>>> import numpy as np
>>> np.set_printoptions(suppress=True, linewidth=160)
>>> def rd(a):
...     return np.round(a, 1) + 0
... 
>>> mat = np.loadtxt("run9.csv", delimiter=",")
>>> print(rd(mat))
[[-0.2 -0.8  1.6  0.9  1.4 -1.1]
 [ 1.1  2.7 -2.9 -2.8 -3.8  1.3]
 [ 1.5  3.2 -1.3  0.2  1.5  0.3]
 [-0.8 -3.   2.6  2.8  4.6 -2.3]
 [ 0.1  0.2 -2.  -1.3 -1.7  0.9]]
>>> # null space of dimension 2
>>> M2 = mat / np.linalg.norm(mat, axis=1, keepdims=True)
>>> cov = M2 @ M2.T
>>> print((np.abs(cov) > 0.9).astype(int))
[[1 1 0 1 1]
 [1 1 0 1 1]
 [0 0 1 0 0]
 [1 1 0 1 0]
 [1 1 0 0 1]]
>>> print(rd(np.degrees(np.arccos(np.clip(cov[4, 3], -1, 1)))))
153.1
>>> print(rd(cov))
[[ 1.  -0.9 -0.3  0.9 -1. ]
 [-0.9  1.   0.3 -1.   0.9]
 [-0.3  0.3  1.  -0.3  0.1]
 [ 0.9 -1.  -0.3  1.  -0.9]
 [-1.   0.9  0.1 -0.9  1. ]]
>>> print(np.unique(mat.round(6), axis=0).shape)
(5, 6)
>>> print(rd(mat @ np.linalg.pinv(mat) @ mat))
[[-0.2 -0.7  1.6  0.9  1.3 -1.1]
 [ 1.1  2.7 -2.9 -2.8 -3.8  1.3]
 [ 1.5  3.3 -1.3  0.2  1.5  0.3]
 [-0.8 -3.   2.6  2.8  4.6 -2.3]
 [ 0.1  0.2 -2.  -1.3 -1.7  0.9]]
>>> vec = np.array([8, 2, 3, 2, 8, 9])
>>> h1 = np.maximum(mat @ vec, 0)
>>> print(rd(mat * (h1 > 1e-9)[:, None]))
[[-0.2 -0.8  1.6  0.9  1.4 -1.1]
 [ 0.   0.   0.   0.   0.   0. ]
 [ 1.5  3.2 -1.3  0.2  1.5  0.3]
 [-0.8 -3.   2.6  2.8  4.6 -2.3]
 [ 0.   0.   0.   0.   0.   0. ]]
>>> print(rd(np.maximum(mat @ (3 * vec), 0)))
[12.2  0.  88.9 50.9  0. ]
>>> print(np.flatnonzero(h1 > 1e-9))
[0 2 3]
>>> print(rd(mat.T @ h1))
[ 29.2  42.6  12.1  57.  128.7 -35.1]
>>> M2 = np.array([[-2, 1, -2], [1, 0, -1], [1, 2, -2], [-2, 2, -2]])
>>> Z = np.array([[2, 2, 0, 2, 1, 0, 2], [1, 2, 0, 1, 1, 2, 2], [1, 0, 2, 1, 2, 2, 2]])
>>> arr = M2 @ Z
>>> print(arr)
[[-5 -2 -4 -5 -5 -2 -6]
 [ 1  2 -2  1 -1 -2  0]
 [ 2  6 -4  2 -1  0  2]
 [-4  0 -4 -4 -4  0 -4]]
>>> def softmax(z):
...     e = np.exp(z - z.max(axis=-1, keepdims=True))
...     return e / e.sum(axis=-1, keepdims=True)
... 
>>> print(rd(softmax(10 * arr[3])))
[0.  0.5 0.  0.  0.  0.5 0. ]
>>> print(rd(softmax(arr[3])))
[0.  0.5 0.  0.  0.  0.5 0. ]
>>> att = arr @ arr.T / np.sqrt(7)
>>> print(rd(softmax(att)[3] @ arr))
[-5. -2. -4. -5. -5. -2. -6.]
>>> print(softmax(att).round(6).argmax(axis=1))
[0 2 2 0]
>>> r = np.linalg.matrix_rank(arr)
>>> print(r)
3
>>> ns = np.linalg.svd(arr)[2][r:].T
>>> print([int(np.linalg.matrix_rank(arr[:i])) for i in range(1, len(arr) + 1)])
[1, 2, 3, 3]
>>> print([int(np.linalg.matrix_rank(arr[:, :j + 1])) for j in range(7)])
[1, 2, 3, 3, 3, 3, 3]
>>> print(np.linalg.matrix_rank(arr.T @ arr), np.linalg.matrix_rank(arr @ arr.T))
3 3
>>> print(ns.shape)
(7, 4)
>>> print([int(np.linalg.matrix_rank(np.delete(arr, i, axis=0))) for i in range(4)])
[3, 3, 3, 3]
